$ ipython --no-banner

In [1]: import numpy as np

In [2]: np.set_printoptions(suppress=True, linewidth=200)

In [3]: def rd(a):
   ...:     return np.round(a, 3) + 0
   ...: 

In [4]: K = np.load("x.npy")

In [5]: K
Out[5]: 
array([[ -5.,   8.,   0.,   4.],
       [ -8.,  19.,  -8.,   8.],
       [ -4.,   8.,  -1.,   4.],
       [  8., -24.,  16.,  -9.]])

In [6]: rng = np.random.default_rng(500)

In [7]: Y = K + rng.integers(-2, 3, (4, 2)) @ rng.integers(-2, 3, (2, 4))

In [8]: Y
Out[8]: 
array([[ -7.,   8.,   2.,   6.],
       [-12.,  17.,  -6.,  10.],
       [ -4.,   7.,  -2.,   3.],
       [ 12., -24.,  12., -13.]])

In [9]: rd(np.linalg.svd(Y - K, compute_uv=False))
Out[9]: array([9.171, 2.626, 0.   , 0.   ])

In [10]: np.abs(Y - K).sum(axis=1)
Out[10]: array([ 6., 10.,  3., 12.])

In [11]: W0 = np.array([[1.2, 2.3, -0.6],
    ...:     [-1.5, -0.5, -1.2],
    ...:     [1.5, -1.2, 0.7],
    ...:     [0.6, -0.1, -0.5]])

In [12]: u = np.array([0, 3])

In [13]: rd(np.array([np.convolve(row, u, "same") for row in W0]))
Out[13]: 
array([[ 0. ,  3.6,  6.9],
       [ 0. , -4.5, -1.5],
       [ 0. ,  4.5, -3.6],
       [ 0. ,  1.8, -0.3]])

In [14]: rd(np.convolve(W0[1], u))
Out[14]: array([ 0. , -4.5, -1.5, -3.6])

In [15]: rd(np.cross(W0[1, :3], W0[0, :3]))
Out[15]: array([ 3.06, -2.34, -2.85])

In [16]: Y = W0 / np.sqrt((W0 ** 2).mean(axis=1, keepdims=True))

In [17]: rd(np.linalg.norm(Y, axis=1))
Out[17]: array([1.732, 1.732, 1.732, 1.732])

In [18]: rd(Y[0])
Out[18]: array([ 0.781,  1.496, -0.39 ])

In [19]: rd(W0 - W0.mean(axis=1, keepdims=True))
Out[19]: 
array([[ 0.233,  1.333, -1.567],
       [-0.433,  0.567, -0.133],
       [ 1.167, -1.533,  0.367],
       [ 0.6  , -0.1  , -0.5  ]])

In [20]: np.linalg.matrix_rank(W0 - W0.mean(axis=1, keepdims=True))
Out[20]: np.int64(2)

In [21]: M = np.loadtxt("data.csv", delimiter=",")

In [22]: M
Out[22]: 
array([[ 1., -2.,  1.,  0.],
       [ 0.,  1., -2.,  1.],
       [ 1.,  0.,  1., -2.],
       [-2.,  1.,  0.,  1.]])

In [23]: idx = rng.permutation(4)

In [24]: idx
Out[24]: array([0, 1, 3, 2])

In [25]: Y = K[idx][:, idx]

In [26]: np.trace(Y)
Out[26]: np.float64(4.0)

In [27]: Y
Out[27]: 
array([[ -5.,   8.,   4.,   0.],
       [ -8.,  19.,   8.,  -8.],
       [  8., -24.,  -9.,  16.],
       [ -4.,   8.,   4.,  -1.]])

In [28]: rd(np.linalg.det(Y)), rd(np.linalg.det(K[idx]))
Out[28]: (np.float64(9.0), np.float64(-9.0))

In [29]: np.allclose(Y, K)
Out[29]: False

In [30]: Uu, sigma, VT = np.linalg.svd(M)

In [31]: rd(sigma)
Out[31]: array([4., 2., 2., 0.])

In [32]: Y = Uu[:, :3] @ np.diag(sigma[:3]) @ VT[:3]

In [33]: rd(np.abs(M - Y).max())
Out[33]: np.float64(0.0)

In [34]: x0 = np.array([2, -1, 3, 2])

In [35]: a = np.maximum(M @ x0, 0)

In [36]: M * (a > 1e-9)[:, None]
Out[36]: 
array([[ 1., -2.,  1.,  0.],
       [ 0.,  0., -0.,  0.],
       [ 1.,  0.,  1., -2.],
       [-0.,  0.,  0.,  0.]])

In [37]: a
Out[37]: array([7., 0., 1., 0.])

In [38]: np.flatnonzero(a > 1e-9)
Out[38]: array([0, 2])

In [39]: np.maximum(M @ (3 * x0), 0)
Out[39]: array([21.,  0.,  3.,  0.])

In [40]: np.maximum(M @ x0, 0) - np.maximum(-M @ x0, 0)
Out[40]: array([ 7., -5.,  1., -3.])

In [41]: idx = rng.integers(0, 2, 6)

In [42]: mat = np.array([[-2, -1, 0, 0, -2, 2],
    ...:     [1, 0, -1, 2, 2, 1],
    ...:     [2, 0, -2, 0, 1, -1],
    ...:     [-1, -2, 1, 2, 2, -2],
    ...:     [2, 0, -2, 2, -1, 2],
    ...:     [0, 2, -2, -2, 0, -1]]) * (idx[:, None] == idx)

In [43]: mat
Out[43]: 
array([[-2, -1,  0,  0,  0,  2],
       [ 1,  0, -1,  2,  0,  1],
       [ 2,  0, -2,  0,  0, -1],
       [-1, -2,  1,  2,  0, -2],
       [ 0,  0,  0,  0, -1,  0],
       [ 0,  2, -2, -2,  0, -1]])

In [44]: # splits into 2 blocks

In [45]: q, vecs = np.linalg.qr(mat[:, :5])[0], np.linalg.qr(mat[:, 5:])[0]

In [46]: sigma = np.linalg.svd(q.T @ vecs, compute_uv=False)

In [47]: rd(np.degrees(np.arccos(sigma.clip(0, 1))))
Out[47]: array([67.499])

In [48]: rd(np.linalg.norm(q @ q.T - vecs @ vecs.T, 2))
Out[48]: np.float64(1.0)
